$ ipython --no-banner

In [1]: import numpy as np

In [2]: from numpy import linalg as LA

In [3]: np.set_printoptions(precision=2, suppress=True, linewidth=100, sign=" ")

In [4]: K = np.array([[2, -3, 0, 0], [-2, 0, 0, 0], [0, 0, 2, -3], [0, 0, -2, 0]])

In [5]: ang = np.radians(72)

In [6]: R = np.eye(4)

In [7]: R[2, 2] = R[1, 1] = np.cos(ang)

In [8]: R[2, 1], R[1, 2] = -np.sin(ang), np.sin(ang)

In [9]: print(R)
[[ 1.    0.    0.    0.  ]
 [ 0.    0.31  0.95  0.  ]
 [ 0.   -0.95  0.31  0.  ]
 [ 0.    0.    0.    1.  ]]

In [10]: out = K @ R.T

In [11]: np.abs(out - K).max(axis=0)
Out[11]: array([ 0.  ,  2.07,  2.85,  0.  ])

In [12]: rng = np.random.default_rng(7878)

In [13]: lab = rng.permutation(4)

In [14]: lab
Out[14]: array([ 0,  3,  1,  2])

In [15]: out = K[lab][:, lab]

In [16]: out
Out[16]: 
array([[ 2,  0, -3,  0],
       [ 0,  0,  0, -2],
       [-2,  0,  0,  0],
       [ 0, -3,  0,  2]])

In [17]: np.sort(np.abs(LA.eigvals(out)))
Out[17]: array([ 1.65,  1.65,  3.65,  3.65])

In [18]: print(np.trace(out))
4

In [19]: print(np.round(LA.det(out), 2), round(LA.det(K[lab]), 2))
36.0 36.0

In [20]: out = LA.inv(K)

In [21]: np.round(LA.inv(out), 2) + 0
Out[21]: 
array([[ 2., -3.,  0.,  0.],
       [-2.,  0.,  0.,  0.],
       [ 0.,  0.,  2., -3.],
       [ 0.,  0., -2.,  0.]])

In [22]: np.round(LA.det(K) * out, 2) + 0
Out[22]: 
array([[  0., -18.,   0.,   0.],
       [-12., -12.,   0.,   0.],
       [  0.,   0.,   0., -18.],
       [  0.,   0., -12., -12.]])

In [23]: (np.abs(out) > 1e-9).astype(int)
Out[23]: 
array([[ 0,  1,  0,  0],
       [ 1,  1,  0,  0],
       [ 0,  0,  0,  1],
       [ 0,  0,  1,  1]])

In [24]: round(float(LA.det(K) * LA.det(out)), 2)
Out[24]: 1.0
